$ ipython --no-banner

In [1]: import numpy as np

In [2]: import numpy.linalg as la

In [3]: np.set_printoptions(suppress=True, linewidth=140)

In [4]: tidy = lambda a: np.round(a, 3) + 0

In [5]: Y = np.array([[-1, 0, 2], [-3, 1, -2]])

In [6]: W0 = Y.T @ Y

In [7]: print(W0)
[[10 -3  4]
 [-3  1 -2]
 [ 4 -2  8]]

In [8]: # symmetric

In [9]: evals, V = la.eigh(W0)

In [10]: tidy(evals.sum()), np.trace(W0)
Out[10]: (np.float64(19.0), np.int64(19))

In [11]: tidy(la.svd(W0, compute_uv=False))
Out[11]: array([14.11,  4.89,  0.  ])

In [12]: tidy(np.abs(V[:, -1]))
Out[12]: array([0.765, 0.265, 0.587])

In [13]: tidy(V @ np.diag(evals) @ V.T)
Out[13]: 
array([[10., -3.,  4.],
       [-3.,  1., -2.],
       [ 4., -2.,  8.]])

In [14]: print(tidy(V.T @ V))
[[1. 0. 0.]
 [0. 1. 0.]
 [0. 0. 1.]]

In [15]: tidy(V.T @ W0 @ V)
Out[15]: 
array([[ 0.  ,  0.  ,  0.  ],
       [ 0.  ,  4.89,  0.  ],
       [ 0.  ,  0.  , 14.11]])

In [16]: tidy(la.norm(W0, 2) / la.norm(W0))
Out[16]: np.float64(0.945)

In [17]: [round(float(x), 3) for x in la.svd(W0, compute_uv=False)[:3]]
Out[17]: [14.11, 4.89, 0.0]

In [18]: la.cond(W0) > 100
Out[18]: np.True_

In [19]: la.matrix_rank(W0, rtol=0.1)
Out[19]: np.int64(2)

In [20]: evals, V = la.eigh(W0)

In [21]: vec = np.array([-1, 2, 2])

In [22]: tidy(V * np.maximum(evals, 0) @ V.T)
Out[22]: 
array([[10., -3.,  4.],
       [-3.,  1., -2.],
       [ 4., -2.,  8.]])

In [23]: print(tidy(V * np.abs(evals) @ V.T))
[[10. -3.  4.]
 [-3.  1. -2.]
 [ 4. -2.  8.]]

In [24]: tidy(vec @ W0 @ vec / (vec @ vec)), tidy(evals[0]), tidy(evals[-1])
Out[24]: (np.float64(2.889), np.float64(0.0), np.float64(14.11))
